$ python -q
>>> import numpy as np
>>> np.set_printoptions(precision=2, suppress=True, linewidth=140, floatmode="fixed")
>>> rng = np.random.default_rng(84630)
>>> idx = rng.integers(0, 3, 3)
>>> W0 = np.array([[1, -1, -1], [-1, 1, -2], [2, -1, -1]]) * (idx[:, None] == idx)
>>> W0
array([[ 1,  0,  0],
       [ 0,  1, -2],
       [ 0, -1, -1]])
>>> vec = np.array([2, 1, 2])
>>> h = np.maximum(W0 @ vec, 0)
>>> W0 * (h > 1e-9)[:, None]
array([[1, 0, 0],
       [0, 0, 0],
       [0, 0, 0]])
>>> np.maximum(W0 @ (3 * vec), 0)
array([6, 0, 0])
>>> W0.T @ h
array([2, 0, 0])
>>> np.tanh(W0 @ vec)
array([ 0.96, -1.00, -1.00])
>>> B = W0 / np.sqrt((W0 ** 2).mean(axis=1, keepdims=True))
>>> np.linalg.matrix_rank(W0 - W0.mean(axis=1, keepdims=True))
np.int64(2)
>>> np.linalg.matrix_rank(B) == np.linalg.matrix_rank(W0)
np.True_
>>> U, s = np.linalg.svd(W0)
Traceback (most recent call last):
  File "<python-input-15>", line 1, in <module>
    U, s = np.linalg.svd(W0)
    ^^^^
ValueError: too many values to unpack (expected 2)
>>> U, s, Vt = np.linalg.svd(W0, full_matrices=False)
>>> np.abs(Vt[0])
array([0.00, 0.29, 0.96])
>>> s / s[0]
array([1.00, 0.57, 0.43])
>>> np.abs(U[:, 0]).round(6).argmax()
np.int64(1)
>>> C2 = W0.T @ W0
>>> np.diag(C2)
array([1, 2, 5])
>>> np.allclose(C2, C2.T)
True
>>> np.linalg.matrix_rank(C2)
np.int64(3)
>>> B = np.linalg.inv(W0)
>>> B
array([[ 1.00,  0.00,  0.00],
       [ 0.00,  0.33, -0.67],
       [-0.00, -0.33, -0.33]])
>>> (np.abs(B) > 1e-9).astype(int)
array([[1, 0, 0],
       [0, 1, 1],
       [0, 1, 1]])
>>> np.linalg.inv(B)
array([[ 1.00,  0.00,  0.00],
       [ 0.00,  1.00, -2.00],
       [-0.00, -1.00, -1.00]])
>>> np.round(np.linalg.cond(W0), 2)
np.float64(2.3)
>>> J = np.load("out3.npy")
>>> J
array([[0, 1, 0, 0],
       [1, 0, 0, 0],
       [0, 0, 0, 1],
       [0, 0, 1, 0]])
>>> r0 = np.array([-2, 1, 2, 0])
>>> B = J + np.outer(r0, np.eye(4)[3])
>>> np.round(np.linalg.det(B) / np.linalg.det(J), 2), round(1 + np.linalg.solve(J, r0)[3], 2)
(np.float64(3.0), np.float64(3.0))
>>> arr = np.array([[4.0, 4.0, 0.0, 3.0],
...     [2.0, 1.0, 1.0, -2.0],
...     [7.0, 5.0, 1.0, -3.0],
...     [0.0, 0.0, 0.0, -1.0]])
>>> B = np.linalg.inv(arr)
>>> np.round(np.linalg.cond(arr), 2)
np.float64(75.31)
>>> np.allclose(B, arr.T)
False
>>> B
array([[-1.00, -1.00,  1.00, -4.00],
       [ 1.25,  1.00, -1.00,  4.75],
       [ 0.75,  2.00, -1.00,  1.25],
       [-0.00, -0.00, -0.00, -1.00]])
>>> np.linalg.det(arr) * B
array([[  4.00,   4.00,  -4.00,  16.00],
       [ -5.00,  -4.00,   4.00, -19.00],
       [ -3.00,  -8.00,   4.00,  -5.00],
       [  0.00,   0.00,   0.00,   4.00]])
